$ python -q
>>> import numpy as np
>>> from numpy import linalg as LA
>>> np.set_printoptions(precision=2, suppress=True, linewidth=200, sign=" ")
>>> t = np.deg2rad(36)
>>> A = np.eye(5)
>>> A[np.ix_([0, 4], [0, 4])] = [[np.cos(t), -np.sin(t)], [np.sin(t), np.cos(t)]]
>>> print(A)
[[ 0.81  0.    0.    0.   -0.59]
 [ 0.    1.    0.    0.    0.  ]
 [ 0.    0.    1.    0.    0.  ]
 [ 0.    0.    0.    1.    0.  ]
 [ 0.59  0.    0.    0.    0.81]]
>>> vec = np.array([3, 0, 1, -2, 2])
>>> y = A @ vec
>>> print(y)
[ 1.25  0.    1.   -2.    3.38]
>>> print(LA.solve(A, y + A[:, 3]))
[ 3.  0.  1. -1.  2.]
>>> print(LA.solve(A.T, A[2]))
[ 0.  0.  1.  0.  0.]
>>> print(LA.pinv(A))
[[ 0.81  0.    0.    0.    0.59]
 [ 0.    1.    0.    0.    0.  ]
 [ 0.    0.    1.    0.    0.  ]
 [ 0.    0.    0.    1.    0.  ]
 [-0.59  0.    0.    0.    0.81]]
>>> print(np.round(A.T @ A, 2) + 0)
[[ 1.  0.  0.  0.  0.]
 [ 0.  1.  0.  0.  0.]
 [ 0.  0.  1.  0.  0.]
 [ 0.  0.  0.  1.  0.]
 [ 0.  0.  0.  0.  1.]]
>>> E = np.load("data.npy")
>>> print(E)
[[ 0.41  0.08  0.08  0.41 -0.25]
 [ 0.08  0.02  0.02  0.08 -0.05]
 [ 0.08  0.02  0.02  0.08 -0.05]
 [ 0.41  0.08  0.08  0.41 -0.25]
 [-0.25 -0.05 -0.05 -0.25  0.15]]
>>> f, v = E[1], E[2]
>>> print(round(float(f @ f), 2))
0.02
>>> p = (f @ v) / (f @ f) * f
>>> print(np.round(np.outer(f, v), 2) + 0)
[[ 0.01  0.    0.    0.01  0.  ]
 [ 0.    0.    0.    0.    0.  ]
 [ 0.    0.    0.    0.    0.  ]
 [ 0.01  0.    0.    0.01  0.  ]
 [ 0.    0.    0.    0.    0.  ]]
>>> print((v - p) @ f)
0.0
>>> print(v - p)
[ 0.  0.  0.  0.  0.]
>>> print(LA.matrix_rank(np.outer(f, v)))
1
>>> print(p)
[ 0.08  0.02  0.02  0.08 -0.05]
>>> Uu, sig, VT = LA.svd(E)
>>> V = VT[:(sig > 1e-8).sum()]
>>> rng = np.random.default_rng(5527)
>>> vec = E[3] + 3 * E[0] + rng.integers(2) * np.eye(5)[3]
>>> print(vec)
[ 1.64  0.33  0.33  2.64 -0.98]
>>> print(LA.matrix_rank(np.vstack([E, vec])))
2
>>> print(round(float(LA.norm(vec - V.T @ V @ vec)), 2))
0.77
>>> K = np.load("x.npy")
>>> print(K)
[[ 0.5   0.25  0.25]
 [ 0.33  0.33  0.33]
 [ 0.5   0.    0.5 ]]
>>> # a transition matrix
>>> vec = np.array([1, 2, 2])
>>> y = K @ vec
>>> coef, lr = np.zeros(3), 1 / LA.norm(K, 2) ** 2
>>> for i in range(5):
...     coef -= lr * K.T @ (K @ coef - y)
...     if i % 1 == 0: print(i, round(LA.norm(K @ coef - y), 2))
... 
0 0.32
1 0.3
2 0.28
3 0.27
4 0.25
>>> print(coef)
[ 1.79  1.1   1.48]
>>> print(LA.matrix_power(K, 2))
[[ 0.46  0.21  0.33]
 [ 0.44  0.19  0.36]
 [ 0.5   0.12  0.38]]
>>> print(K @ np.ones(3))
[ 1.  1.  1.]
>>> print(np.sort(np.abs(LA.eigvals(K)))[::-1])
[ 1.   0.2  0.2]
>>> print(K.sum(axis=1))
[ 1.  1.  1.]
>>> p = np.eye(3)[1]
>>> for _ in range(5):
...     p = p @ K
...     print(p.round(2))
... 
[ 0.33  0.33  0.33]
[ 0.44  0.19  0.36]
[ 0.47  0.18  0.36]
[ 0.47  0.18  0.35]
[ 0.47  0.18  0.35]
>>> Uu, sig, VT = LA.svd(K, full_matrices=False)
>>> print(np.abs(Uu[:, 0]).round(6).argmax())
2
>>> print(np.round(Uu.T @ Uu, 2) + 0)
[[ 1.  0.  0.]
 [ 0.  1.  0.]
 [ 0.  0.  1.]]
>>> print(round(float(np.sqrt((sig ** 2).sum())), 2), round(float(LA.norm(K)), 2))
1.1 1.1
>>> print(np.round(Uu.T @ K @ VT.T, 2) + 0)
[[ 1.05  0.    0.  ]
 [ 0.    0.29  0.  ]
 [ 0.    0.    0.14]]
>>> print(np.round(VT @ VT.T, 2) + 0)
[[ 1.  0.  0.]
 [ 0.  1.  0.]
 [ 0.  0.  1.]]
>>> print(np.cumsum(sig ** 2) / np.sum(sig ** 2))
[ 0.91  0.98  1.  ]
